$ python3 -q
>>> import numpy as np
>>> np.set_printoptions(precision=2, suppress=True, linewidth=200, sign=" ")
>>> W0 = np.loadtxt("mat.csv", delimiter=",")
>>> W0
array([[ 1.09, -0.53, -1.11, -0.71, -1.24,  0.12,  1.07, -1.61, -0.7 ],
       [ 0.18,  0.76,  1.33,  0.05,  0.88,  1.99,  0.61, -0.78, -0.95],
       [ 0.27, -2.53,  0.75, -0.44,  0.53,  0.13, -0.93,  0.01, -0.77],
       [ 1.36, -0.26,  0.89,  1.53, -1.33,  0.63, -0.57, -0.12,  1.2 ],
       [ 1.63, -0.26, -0.81,  0.95,  1.22, -0.11,  1.13,  1.32, -0.44],
       [-1.63, -1.21, -0.36,  1.27,  0.14,  0.5 ,  1.45, -0.44,  0.76],
       [ 0.18, -0.04,  1.96, -0.29, -0.28, -1.64,  1.51,  0.02, -0.02],
       [-0.72,  0.04,  0.08,  0.66, -1.64,  0.3 ,  0.1 ,  1.31, -1.88],
       [-0.09,  0.36, -0.08,  1.7 ,  0.6 , -1.25, -0.79, -1.46, -1.14]])
>>> np.round(W0.T @ W0, 2) + 0
array([[ 9.,  0.,  0.,  0.,  0.,  0.,  0.,  0.,  0.],
       [ 0.,  9.,  0.,  0.,  0.,  0.,  0.,  0.,  0.],
       [ 0.,  0.,  9.,  0.,  0.,  0.,  0.,  0.,  0.],
       [ 0.,  0.,  0.,  9.,  0.,  0.,  0.,  0.,  0.],
       [ 0.,  0.,  0.,  0.,  9.,  0.,  0.,  0.,  0.],
       [ 0.,  0.,  0.,  0.,  0.,  9.,  0.,  0.,  0.],
       [ 0.,  0.,  0.,  0.,  0.,  0.,  9.,  0.,  0.],
       [ 0.,  0.,  0.,  0.,  0.,  0.,  0.,  9.,  0.],
       [ 0.,  0.,  0.,  0.,  0.,  0.,  0.,  0.,  9.]])
>>> np.linalg.norm(W0, axis=0)
array([ 3.,  3.,  3.,  3.,  3.,  3.,  3.,  3.,  3.])
>>> np.linalg.svd(W0, compute_uv=False)
array([ 3.,  3.,  3.,  3.,  3.,  3.,  3.,  3.,  3.])
>>> np.round(W0 @ W0.T, 2) + 0
array([[ 9.,  0.,  0.,  0.,  0.,  0.,  0.,  0.,  0.],
       [ 0.,  9.,  0.,  0.,  0.,  0.,  0.,  0.,  0.],
       [ 0.,  0.,  9.,  0.,  0.,  0.,  0.,  0.,  0.],
       [ 0.,  0.,  0.,  9.,  0.,  0.,  0.,  0.,  0.],
       [ 0.,  0.,  0.,  0.,  9.,  0.,  0.,  0.,  0.],
       [ 0.,  0.,  0.,  0.,  0.,  9.,  0.,  0.,  0.],
       [ 0.,  0.,  0.,  0.,  0.,  0.,  9.,  0.,  0.],
       [ 0.,  0.,  0.,  0.,  0.,  0.,  0.,  9.,  0.],
       [ 0.,  0.,  0.,  0.,  0.,  0.,  0.,  0.,  9.]])
>>> np.round(np.linalg.pinv(W0), 2) + 0
array([[ 0.12,  0.02,  0.03,  0.15,  0.18, -0.18,  0.02, -0.08, -0.01],
       [-0.06,  0.08, -0.28, -0.03, -0.03, -0.13,  0.  ,  0.  ,  0.04],
       [-0.12,  0.15,  0.08,  0.1 , -0.09, -0.04,  0.22,  0.01, -0.01],
       [-0.08,  0.01, -0.05,  0.17,  0.11,  0.14, -0.03,  0.07,  0.19],
       [-0.14,  0.1 ,  0.06, -0.15,  0.14,  0.02, -0.03, -0.18,  0.07],
       [ 0.01,  0.22,  0.01,  0.07, -0.01,  0.06, -0.18,  0.03, -0.14],
       [ 0.12,  0.07, -0.1 , -0.06,  0.13,  0.16,  0.17,  0.01, -0.09],
       [-0.18, -0.09,  0.  , -0.01,  0.15, -0.05,  0.  ,  0.15, -0.16],
       [-0.08, -0.11, -0.09,  0.13, -0.05,  0.08,  0.  , -0.21, -0.13]])
>>> Y = W0 / np.linalg.norm(W0, axis=1, keepdims=True)
>>> C2 = Y @ Y.T
>>> C2[5].round(2) + 0
array([ 0.,  0.,  0.,  0.,  0.,  1.,  0.,  0.,  0.])
>>> np.linalg.norm(Y, axis=1)
array([ 1.,  1.,  1.,  1.,  1.,  1.,  1.,  1.,  1.])
>>> C2.round(2) + 0
array([[ 1.,  0.,  0.,  0.,  0.,  0.,  0.,  0.,  0.],
       [ 0.,  1.,  0.,  0.,  0.,  0.,  0.,  0.,  0.],
       [ 0.,  0.,  1.,  0.,  0.,  0.,  0.,  0.,  0.],
       [ 0.,  0.,  0.,  1.,  0.,  0.,  0.,  0.,  0.],
       [ 0.,  0.,  0.,  0.,  1.,  0.,  0.,  0.,  0.],
       [ 0.,  0.,  0.,  0.,  0.,  1.,  0.,  0.,  0.],
       [ 0.,  0.,  0.,  0.,  0.,  0.,  1.,  0.,  0.],
       [ 0.,  0.,  0.,  0.,  0.,  0.,  0.,  1.,  0.],
       [ 0.,  0.,  0.,  0.,  0.,  0.,  0.,  0.,  1.]])
>>> np.argwhere(np.triu(np.abs(C2) > 0.95, 1))
array([], shape=(0, 2), dtype=int64)
>>> (C2 - 2 * np.eye(9)).round(6).argmax(axis=1)
array([ 1,  0,  0,  0,  0,  0,  0,  0,  0])
>>> print(np.round(np.abs(W0).max(), 2))
2.53
>>> np.linalg.matrix_rank(W0)
np.int64(9)
>>> print(np.unravel_index(np.abs(W0).argmax(), W0.shape))
(np.int64(2), np.int64(1))
>>> W0.sum(axis=0)
array([ 2.26, -3.68,  2.64,  4.72, -1.12,  0.68,  3.59, -1.76, -3.92])
>>> W = np.array([[-6, -8, -1],
...     [4, 5, 0],
...     [0, 9, 3],
...     [0, 2, -5],
...     [-8, 3, -9],
...     [-1, -3, 6],
...     [-4, -2, -9],
...     [0, 3, 7],
...     [-6, 6, 7]])
>>> coef = np.array([0, 0, 1])
>>> hid = np.maximum(W0 @ W + coef, 0)
>>> print((hid > 0).mean(axis=0))
[ 0.33  0.56  0.33]
>>> hid
array([[  1.06,   0.  ,   0.  ],
       [  0.  ,   1.88,   0.  ],
       [  0.  ,   0.  ,   4.25],
       [  0.  ,   1.  ,  23.09],
       [  0.  ,   0.  ,   0.  ],
       [  0.  ,   5.55,   0.  ],
       [  0.  ,  16.37,   0.  ],
       [ 28.21,   0.  ,  10.36],
       [  8.41,   1.1 ,   0.  ]])
>>> print((hid > 0).astype(int))
[[ 1  0  0]
 [ 0  1  0]
 [ 0  0  1]
 [ 0  1  1]
 [ 0  0  0]
 [ 0  1  0]
 [ 0  1  0]
 [ 1  0  1]
 [ 1  1  0]]
>>> W2 = np.array([[0, 1], [1, 0], [0, 1]])
>>> W @ W2
array([[ -8,  -7],
       [  5,   4],
       [  9,   3],
       [  2,  -5],
       [  3, -17],
       [ -3,   5],
       [ -2, -13],
       [  3,   7],
       [  6,   1]])
>>> f, g = W0[4], W0[0]
>>> round(float(f @ g), 2)
-0.0
>>> f @ f
np.float64(9.0)
>>> p = (f @ g) / (f @ f) * f
>>> np.linalg.matrix_rank(np.outer(f, g))
np.int64(1)
>>> p.round(2) + 0
array([ 0.,  0.,  0.,  0.,  0.,  0.,  0.,  0.,  0.])
>>> round(float(np.linalg.norm(f + g) ** 2 + np.linalg.norm(f - g) ** 2), 2)
36.0
>>> data = np.array([[2, -2, 1, 0, 0, -1, -2, 3, 0],
...     [1, 2, 0, 0, -1, -3, 1, 3, 3],
...     [-1, -3, -3, -1, 2, 2, 2, 0, -1],
...     [3, 1, -1, -1, -2, 0, 3, -3, 3],
...     [1, 1, 2, 3, 3, 1, -3, -3, 3],
...     [-3, 3, 0, 2, -2, 2, -1, 3, -3],
...     [0, 3, 3, 2, -2, -3, 3, 1, -3]])
>>> data[4] = data[6]
>>> print(data)
[[ 2 -2  1  0  0 -1 -2  3  0]
 [ 1  2  0  0 -1 -3  1  3  3]
 [-1 -3 -3 -1  2  2  2  0 -1]
 [ 3  1 -1 -1 -2  0  3 -3  3]
 [ 0  3  3  2 -2 -3  3  1 -3]
 [-3  3  0  2 -2  2 -1  3 -3]
 [ 0  3  3  2 -2 -3  3  1 -3]]
>>> # row 6 repeats row 4
>>> Y = data / np.linalg.norm(data, axis=1, keepdims=True)
>>> C2 = Y @ Y.T
>>> print(C2)
[[ 1.    0.29 -0.18 -0.38 -0.09 -0.09 -0.09]
 [ 0.29  1.   -0.48  0.26  0.33 -0.05  0.33]
 [-0.18 -0.48  1.   -0.08 -0.5  -0.17 -0.5 ]
 [-0.38  0.26 -0.08  1.   -0.02 -0.54 -0.02]
 [-0.09  0.33 -0.5  -0.02  1.    0.39  1.  ]
 [-0.09 -0.05 -0.17 -0.54  0.39  1.    0.39]
 [-0.09  0.33 -0.5  -0.02  1.    0.39  1.  ]]
>>> np.linalg.norm(Y, axis=1)
array([ 1.,  1.,  1.,  1.,  1.,  1.,  1.])
>>> np.argwhere(np.triu(np.abs(C2) > 0.95, 1))
array([[ 4,  6]])
>>> (np.abs(C2) > 0.9).astype(int)
array([[ 1,  0,  0,  0,  0,  0,  0],
       [ 0,  1,  0,  0,  0,  0,  0],
       [ 0,  0,  1,  0,  0,  0,  0],
       [ 0,  0,  0,  1,  0,  0,  0],
       [ 0,  0,  0,  0,  1,  0,  1],
       [ 0,  0,  0,  0,  0,  1,  0],
       [ 0,  0,  0,  0,  1,  0,  1]])
>>> rng = np.random.default_rng(29)
>>> labels = rng.permutation(7)
>>> labels
array([ 5,  0,  3,  6,  2,  4,  1])
>>> Y = C2[labels][:, labels]
>>> np.round(np.linalg.det(Y), 2), round(float(np.linalg.det(C2[labels])), 2)
(np.float64(-0.0), 0.0)
>>> np.diag(Y)
array([ 1.,  1.,  1.,  1.,  1.,  1.,  1.])
>>> Y
array([[ 1.  , -0.09, -0.54,  0.39, -0.17,  0.39, -0.05],
       [-0.09,  1.  , -0.38, -0.09, -0.18, -0.09,  0.29],
       [-0.54, -0.38,  1.  , -0.02, -0.08, -0.02,  0.26],
       [ 0.39, -0.09, -0.02,  1.  , -0.5 ,  1.  ,  0.33],
       [-0.17, -0.18, -0.08, -0.5 ,  1.  , -0.5 , -0.48],
       [ 0.39, -0.09, -0.02,  1.  , -0.5 ,  1.  ,  0.33],
       [-0.05,  0.29,  0.26,  0.33, -0.48,  0.33,  1.  ]])
>>> E = np.load("run3.npy")
>>> print(E)
[[ 1.  2.  3.  5.  2.  1.  1.]
 [ 0.  8. -2.  1. -6. -2. -8.]
 [ 0. -5.  3.  5. -9. -2.  0.]
 [ 0.  3.  1.  3. -7. -6.  2.]
 [ 0. -8.  1.  3.  5. -5.  0.]
 [ 0. -6.  7.  1.  2. -8. -3.]
 [ 0. -9. -6.  0.  8.  5.  2.]]
>>> np.argsort(-np.linalg.norm(E, axis=0).round(6), kind="stable")[:3]
array([ 1,  4,  5])
>>> np.linalg.cond(E) > 100
np.True_
>>> np.linalg.matrix_rank(E, rtol=0.1)
np.int64(6)
>>> np.round(np.abs(np.linalg.svd(E)[2][-1]), 2) + 0
array([ 0.99,  0.04,  0.05,  0.12,  0.05,  0.04,  0.  ])
>>> M = np.load("data.npy")
>>> M
array([[ 3.,  1.,  1.,  1.],
       [ 1.,  3.,  1.,  1.],
       [ 1.,  1.,  3.,  1.],
       [ 1.,  1.,  1.,  3.]])
>>> # symmetric
>>> labels = rng.permutation(4)
>>> print(labels)
[ 3  0  2  1]
>>> Y = M[labels][:, labels]
>>> round(float(np.linalg.det(Y)), 2), np.round(np.linalg.det(M[labels]), 2)
(48.0, np.float64(48.0))
>>> np.allclose(Y, M)
True
>>> np.trace(Y)
np.float64(12.0)
>>> Y
array([[ 3.,  1.,  1.,  1.],
       [ 1.,  3.,  1.,  1.],
       [ 1.,  1.,  3.,  1.],
       [ 1.,  1.,  1.,  3.]])
>>> np.sort(np.abs(np.linalg.eigvals(Y)))
array([ 2.,  2.,  2.,  6.])
>>> Y = M / np.sqrt((M ** 2).mean(axis=1, keepdims=True))
>>> print(np.linalg.norm(Y, axis=1))
[ 2.  2.  2.  2.]
>>> np.linalg.matrix_rank(Y) == np.linalg.matrix_rank(M)
np.True_
>>> vals, V = np.linalg.eigh(M)
>>> print((vals > 1e-8).sum(), (vals < -1e-8).sum())
4 0
>>> np.unique(vals.round(6) + 0, return_counts=True)[1]
array([ 3,  1])
>>> print(np.abs(V[:, -1]))
[ 0.5  0.5  0.5  0.5]
>>> hat = np.triu(np.array([[2, -2, 0, -2], [-2, -1, -2, -1], [1, -2, 0, 1], [-1, 1, 2, 1]]), 1) + np.eye(4)
>>> Y = hat @ M @ np.linalg.inv(hat)
>>> np.poly(Y)
array([  1., -12.,  48., -80.,  48.])
>>> np.trace(Y), np.trace(M)
(np.float64(12.0), np.float64(12.0))
>>> Y
array([[ -1.,  -9., -21.,   3.],
       [ -2.,  -4., -14.,   2.],
       [  2.,   6.,  16.,  -2.],
       [  1.,   3.,   7.,   1.]])
>>> np.linalg.matrix_rank(Y)
np.int64(4)
>>> T = np.stack([Y, 4 * Y, Y[::-1]])
>>> (T @ Y.T).shape
(3, 4, 4)
>>> print(np.linalg.matrix_rank(T))
[ 4  4  4]
>>> print(T.shape)
(3, 4, 4)
>>> np.linalg.matrix_rank(T.reshape(3, -1))
np.int64(2)
>>> K = np.load("test9.npy")
>>> K
array([[-8, -5,  6,  6, -5,  6,  4,  4, -9,  4,  7,  4],
       [ 0,  1, -6,  1,  6,  0,  5,  6,  2,  3,  0,  8],
       [-1,  8, -7,  9,  0,  5,  7,  7,  4,  4, -3, -4],
       [ 9,  9,  8, -9, -1,  8, -6, -4, -8, -6, -6, -2],
       [-9, -9,  3,  5,  4,  2, -7, -5,  5,  5, -8,  4]])
>>> left, sigma, VT = np.linalg.svd(K, full_matrices=False)
>>> np.round(left.T @ K @ VT.T, 2) + 0
array([[ 27.75,   0.  ,   0.  ,   0.  ,   0.  ],
       [  0.  ,  22.33,   0.  ,   0.  ,   0.  ],
       [  0.  ,   0.  ,  19.39,   0.  ,   0.  ],
       [  0.  ,   0.  ,   0.  ,  14.78,   0.  ],
       [  0.  ,   0.  ,   0.  ,   0.  ,  11.12]])
>>> (sigma > 1e-8).sum()
np.int64(5)
>>> np.allclose(left * sigma @ VT, K)
True
>>> np.abs(VT[0])
array([ 0.45,  0.3 ,  0.28,  0.49,  0.08,  0.09,  0.28,  0.25,  0.25,  0.35,  0.13,  0.18])
>>> print(np.abs(left[:, 0]).round(6).argmax())
3
>>> left, sigma, VT = np.linalg.svd(W0, full_matrices=False)
>>> print(np.round(left.T @ left, 2) + 0)
[[ 1.  0.  0.  0.  0.  0.  0.  0.  0.]
 [ 0.  1.  0.  0.  0.  0.  0.  0.  0.]
 [ 0.  0.  1.  0.  0.  0.  0.  0.  0.]
 [ 0.  0.  0.  1.  0.  0.  0.  0.  0.]
 [ 0.  0.  0.  0.  1.  0.  0.  0.  0.]
 [ 0.  0.  0.  0.  0.  1.  0.  0.  0.]
 [ 0.  0.  0.  0.  0.  0.  1.  0.  0.]
 [ 0.  0.  0.  0.  0.  0.  0.  1.  0.]
 [ 0.  0.  0.  0.  0.  0.  0.  0.  1.]]
>>> print(np.round(VT @ VT.T, 2) + 0)
[[ 1.  0.  0.  0.  0.  0.  0.  0.  0.]
 [ 0.  1.  0.  0.  0.  0.  0.  0.  0.]
 [ 0.  0.  1.  0.  0.  0.  0.  0.  0.]
 [ 0.  0.  0.  1.  0.  0.  0.  0.  0.]
 [ 0.  0.  0.  0.  1.  0.  0.  0.  0.]
 [ 0.  0.  0.  0.  0.  1.  0.  0.  0.]
 [ 0.  0.  0.  0.  0.  0.  1.  0.  0.]
 [ 0.  0.  0.  0.  0.  0.  0.  1.  0.]
 [ 0.  0.  0.  0.  0.  0.  0.  0.  1.]]
>>> print(np.allclose(left * sigma @ VT, W0))
True
>>> print(np.sqrt((sigma ** 2).sum()), round(float(np.linalg.norm(W0)), 2))
9.0 9.0
>>> sigma / sigma[0]
array([ 1.,  1.,  1.,  1.,  1.,  1.,  1.,  1.,  1.])
>>> (sigma > 1e-8).sum()
np.int64(9)
>>> K.ravel(order="F")
array([-8,  0, -1,  9, -9, -5,  1,  8,  9, -9,  6, -6, -7,  8,  3,  6,  1,  9, -9,  5, -5,  6,  0, -1,  4,  6,  0,  5,  8,  2,  4,  5,  7, -6, -7,  4,  6,  7, -4, -5, -9,  2,  4, -8,  5,  4,  3,  4,
       -6,  5,  7,  0, -3, -6, -8,  4,  8, -4, -2,  4])
>>> T = K.reshape(5, 2, -1)
>>> T[:, 0]
array([[-8, -5,  6,  6, -5,  6],
       [ 0,  1, -6,  1,  6,  0],
       [-1,  8, -7,  9,  0,  5],
       [ 9,  9,  8, -9, -1,  8],
       [-9, -9,  3,  5,  4,  2]])
>>> f = np.array([-2, -2])
>>> print(np.polyval(f, W0[4]))
[-5.26 -1.48 -0.37 -3.91 -4.44 -1.79 -4.26 -4.64 -1.12]
>>> X = np.load("case9.npy")
>>> print(X)
[[-0.61 -0.23  0.05 -0.68 -0.33]
 [ 0.2  -0.95  0.16  0.08  0.14]
 [-0.37 -0.15 -0.22  0.65 -0.61]
 [ 0.28 -0.12 -0.92 -0.24 -0.07]
 [-0.61 -0.06 -0.29  0.21  0.7 ]]
>>> Y = np.array([[9, -2, -5], [-7, -6, 5], [9, 7, 9], [-3, 1, -8], [3, -3, -6]])
>>> np.vstack([X, Y.T]).shape
(8, 5)
>>> np.linalg.matrix_rank(np.vstack([X, Y.T]))
np.int64(5)
>>> np.linalg.matrix_rank(X @ Y)
np.int64(3)
>>> print(round(float(np.linalg.det(X)), 2))
1.0
>>> print(np.linalg.matrix_power(X, 4))
[[ 0.49  0.76  0.05 -0.42 -0.08]
 [-0.77  0.36 -0.37 -0.25 -0.29]
 [-0.22  0.38  0.66  0.55 -0.26]
 [ 0.25  0.23 -0.65  0.67 -0.12]
 [-0.23  0.32 -0.01  0.13  0.91]]
>>> np.allclose(X @ X.T, X.T @ X)
True
>>> round(np.abs(np.linalg.eigvals(X)).max(), 2)
np.float64(1.0)
>>> (X + X.T) / 2
array([[-0.61, -0.01, -0.16, -0.2 , -0.47],
       [-0.01, -0.95,  0.01, -0.02,  0.04],
       [-0.16,  0.01, -0.22, -0.13, -0.45],
       [-0.2 , -0.02, -0.13, -0.24,  0.07],
       [-0.47,  0.04, -0.45,  0.07,  0.7 ]])
